$ python3 -q
>>> import numpy as np
>>> import numpy.linalg as la
>>> np.set_printoptions(suppress=True, linewidth=100)
>>> M = np.array([[1, 0, 0], [0, -4, 0], [0, 0, -4]])
>>> Q = M.astype(float).copy()
>>> for j in range(3):
...     Q[:, j] -= Q[:, :j] @ (Q[:, :j].T @ Q[:, j])
...     Q[:, j] /= la.norm(Q[:, j])
... 
>>> print(Q)
[[ 1.  0.  0.]
 [ 0. -1.  0.]
 [ 0.  0. -1.]]
>>> print(Q.T @ M)
[[1. 0. 0.]
 [0. 4. 0.]
 [0. 0. 4.]]
>>> print(Q.T @ Q)
[[1. 0. 0.]
 [0. 1. 0.]
 [0. 0. 1.]]
>>> J = np.loadtxt("out11.csv", delimiter=",")
>>> print(J.round(2))
[[-0.23  0.97]
 [ 0.97  0.23]]
>>> rng = np.random.default_rng(6987)
>>> labels = rng.permutation(2)
>>> other = J[:, labels] * rng.choice([-1, 1], 2)
>>> print(other.round(2))
[[ 0.97  0.23]
 [ 0.23 -0.97]]
>>> left, _, Vh = la.svd(J.T @ other)
>>> print(np.round(la.lstsq(J, other)[0], 2) + 0)
[[ 0. -1.]
 [ 1.  0.]]
>>> Q = J.astype(float).copy()
>>> for j in range(2):
...     Q[:, j] -= Q[:, :j] @ (Q[:, :j].T @ Q[:, j])
...     Q[:, j] /= la.norm(Q[:, j])
... 
>>> print(np.round(Q.T @ Q, 2) + 0)
[[1. 0.]
 [0. 1.]]
>>> print(np.round(Q.T @ J, 2) + 0)
[[1. 0.]
 [0. 1.]]
>>> Q, vecs = la.qr(J[:, :1])[0], la.qr(J[:, 1:])[0]
>>> s = la.svd(Q.T @ vecs, compute_uv=False)
>>> print(round(la.norm(Q @ Q.T - vecs @ vecs.T, 2), 2))
1.0
>>> print(s.round(2) + 0)
[0.]
>>> x0 = np.array([3, 1])
>>> print(round(float(la.det(J)), 2))
-1.0
>>> print(np.round(np.abs(la.eigvals(J)), 2))
[1. 1.]
>>> print(np.round(J.T @ (J @ x0), 2))
[3. 1.]
>>> print(2 - la.matrix_rank(J - np.eye(2), tol=1e-8))
1
>>> print([p for p in range(1, 25) if np.allclose(la.matrix_power(J, p), np.eye(2))])
[2, 4, 6, 8, 10, 12, 14, 16, 18, 20, 22, 24]
>>> left, s, Vh = la.svd(J, full_matrices=False)
>>> print(np.cumsum(s ** 2) / np.sum(s ** 2))
[0.5 1. ]
>>> print(left.shape, s.shape, Vh.shape)
(2, 2) (2,) (2, 2)
>>> print((s > 1e-8).sum())
2
>>> X = np.load("w.npy")
>>> print(X)
[[  0  -3   6   0   6 -12]
 [  6  -6   0 -12  12   0]
 [  6   3  -6 -12  -6  12]
 [  0   6 -12   0   7 -14]
 [-12  12   0 -14  14   0]
 [-12  -6  12 -14  -7  14]]
>>> left, s, Vh = la.svd(X, full_matrices=False)
>>> print(np.round(np.abs(Vh[0]), 2))
[0.24 0.13 0.33 0.5  0.28 0.7 ]
>>> print(np.allclose(left * s @ Vh, X))
True
>>> print(s.round(2))
[34.63 29.37 20.51 17.4   7.42  4.4 ]
>>> Q, vecs = la.qr(X[:, :2])[0], la.qr(X[:, 2:])[0]
>>> s = la.svd(Q.T @ vecs, compute_uv=False)
>>> print(round(float(la.norm(Q @ Q.T - vecs @ vecs.T, 2)), 2))
1.0
>>> print(np.round(np.degrees(np.arccos(s.clip(0, 1))), 2))
[23.14 67.17]
>>> u = np.array([-5, -5, -1, 2, -2, 1])
>>> other = X + np.outer(u, np.eye(6)[1])
>>> print(la.matrix_rank(other - X))
1
>>> print(round(la.det(other) / la.det(X), 2), round(1 + la.solve(X, u)[1], 2))
0.68 0.68
>>> x0 = np.array([-3, 2, 9, 8, 3, 4])
>>> h1 = np.maximum(X @ x0, 0)
>>> print(h1)
[18  0  0  0  0 55]
>>> print(X * (h1 > 1e-9)[:, None])
[[  0  -3   6   0   6 -12]
 [  0   0   0   0   0   0]
 [  0   0   0   0   0   0]
 [  0   0   0   0   0   0]
 [  0   0   0   0   0   0]
 [-12  -6  12 -14  -7  14]]
>>> print(np.round(np.tanh(X @ x0), 2))
[ 1. -1. -1. -1. -1.  1.]
>>> print(np.maximum(X @ x0, 0) - np.maximum(-X @ x0, 0))
[  18  -90 -132 -131  -10   55]
>>> print(X @ X)
[[  90  180 -180   48   96  -96]
 [-180   90  180  -96   48   96]
 [ -90 -270  360  -48 -144  192]
 [  48   96  -96  170  340 -340]
 [ -96   48   96 -340  170  340]
 [ -48 -144  192 -170 -510  680]]
>>> A = np.loadtxt("case11.csv", delimiter=",")
>>> print(A.round(2))
[[0.14 0.29 0.   0.57]
 [0.23 0.27 0.41 0.09]
 [0.   0.17 0.08 0.75]
 [0.26 0.39 0.17 0.17]]
>>> print(np.round(la.matrix_power(A, 100), 2))
[[0.18 0.29 0.19 0.33]
 [0.18 0.29 0.19 0.33]
 [0.18 0.29 0.19 0.33]
 [0.18 0.29 0.19 0.33]]
>>> pr = np.eye(4)[1]
>>> for _ in range(7):
...     pr = pr @ A
...     print(pr.round(2))
... 
[0.23 0.27 0.41 0.09]
[0.12 0.24 0.16 0.48]
[0.2  0.31 0.2  0.29]
[0.18 0.29 0.2  0.34]
[0.18 0.29 0.19 0.33]
[0.18 0.29 0.19 0.33]
[0.18 0.29 0.19 0.33]
>>> x0 = np.array([0, 4, 3, 4])
>>> h1 = np.maximum(A @ x0, 0)
>>> print(np.flatnonzero(h1 > 1e-9))
[0 1 2 3]
>>> print(np.round(A.T @ h1, 2))
[1.83 3.45 1.91 5.62]
>>> print(np.round(np.maximum(A @ (3 * x0), 0), 2))
[10.29  8.05 11.75  8.35]
>>> print(np.round(np.maximum(A @ x0, 0) - np.maximum(-A @ x0, 0), 2))
[3.43 2.68 3.92 2.78]
>>> feats = np.array([[-1.6, -0.5, 1.0], [0.6, -0.2, 0.5], [2.1, -1.2, -0.3]])
>>> feats[1] = feats[0] + 0.1 * rng.normal(size=3)
>>> print(feats.round(2))
[[-1.6  -0.5   1.  ]
 [-1.54 -0.36  1.03]
 [ 2.1  -1.2  -0.3 ]]
>>> other = la.inv(feats)
>>> print(other.round(2))
[[-3.5   3.52  0.4 ]
 [-4.43  4.23 -0.27]
 [-6.82  7.75  0.5 ]]
>>> print(np.round(la.det(feats) * other, 2))
[[ 1.34 -1.35 -0.15]
 [ 1.7  -1.62  0.1 ]
 [ 2.61 -2.97 -0.19]]
>>> print(np.round(la.inv(other), 2))
[[-1.6  -0.5   1.  ]
 [-1.54 -0.36  1.03]
 [ 2.1  -1.2  -0.3 ]]
>>> print(round(la.cond(feats), 2))
43.23
>>> print(np.allclose(other, feats.T))
False
>>> print(np.round(la.det(feats) * la.det(other), 2))
1.0
>>> print(round(la.det(2 * other), 2), np.round(la.det(other), 2))
-20.88 -2.61
>>> print(round(la.eigvals(other).sum().real, 2))
1.22
>>> print(np.round(np.einsum("ij,ji->", other, other), 2))
-10.31
>>> print(round(float(np.einsum("ii->", other)), 2))
1.22
